>>> import numpy as np
>>> np.set_printoptions(suppress=True, linewidth=100)
>>> rng = np.random.default_rng(54)
>>> data = np.eye(5, dtype=int)[rng.permutation(5)]
>>> data
array([[0, 0, 0, 0, 1],
       [0, 0, 1, 0, 0],
       [1, 0, 0, 0, 0],
       [0, 0, 0, 1, 0],
       [0, 1, 0, 0, 0]])
>>> data.shape
(5, 5)
>>> data - data[0]
array([[ 0,  0,  0,  0,  0],
       [ 0,  0,  1,  0, -1],
       [ 1,  0,  0,  0, -1],
       [ 0,  0,  0,  1, -1],
       [ 0,  1,  0,  0, -1]])
>>> np.abs(data).max()
np.int64(1)
>>> np.round(np.linalg.svd(data, compute_uv=False), 3)
array([1., 1., 1., 1., 1.])
>>> np.linalg.matrix_rank(data)
np.int64(5)
>>> np.unravel_index(np.abs(data).argmax(), data.shape)
(np.int64(0), np.int64(4))
>>> r0 = np.array([4, 3])
>>> np.correlate(data[3], data[2], "full")
array([0, 0, 0, 0, 0, 0, 0, 1, 0])
>>> other = data / np.sqrt((data ** 2).mean(axis=1, keepdims=True))
>>> np.linalg.matrix_rank(other) == np.linalg.matrix_rank(data)
np.True_
>>> data - data.mean(axis=1, keepdims=True)
array([[-0.2, -0.2, -0.2, -0.2,  0.8],
       [-0.2, -0.2,  0.8, -0.2, -0.2],
       [ 0.8, -0.2, -0.2, -0.2, -0.2],
       [-0.2, -0.2, -0.2,  0.8, -0.2],
       [-0.2,  0.8, -0.2, -0.2, -0.2]])
>>> x0 = np.array([3, 3, 0, -1, -2])
>>> y = data @ x0
>>> beta, lr = np.zeros(5), 1 / np.linalg.norm(data, 2) ** 2
>>> for i in range(30):
...     beta -= lr * data.T @ (data @ beta - y)
...     if i % 5 == 0: print(i, round(np.linalg.norm(data @ beta - y), 3))
... 
0 0.0
5 0.0
10 0.0
15 0.0
20 0.0
25 0.0
>>> beta
array([ 3.,  3.,  0., -1., -2.])
>>> np.round(np.linalg.cond(data), 3)
np.float64(1.0)
>>> (np.linalg.matrix_power((data != 0) + (data.T != 0) + np.eye(5), 5) > 0).astype(int)
array([[1, 1, 1, 0, 1],
       [1, 1, 1, 0, 1],
       [1, 1, 1, 0, 1],
       [0, 0, 0, 1, 0],
       [1, 1, 1, 0, 1]])
>>> np.flatnonzero(np.linalg.matrix_power((data != 0) + (data.T != 0) + np.eye(5), 5)[4])
array([0, 1, 2, 4])
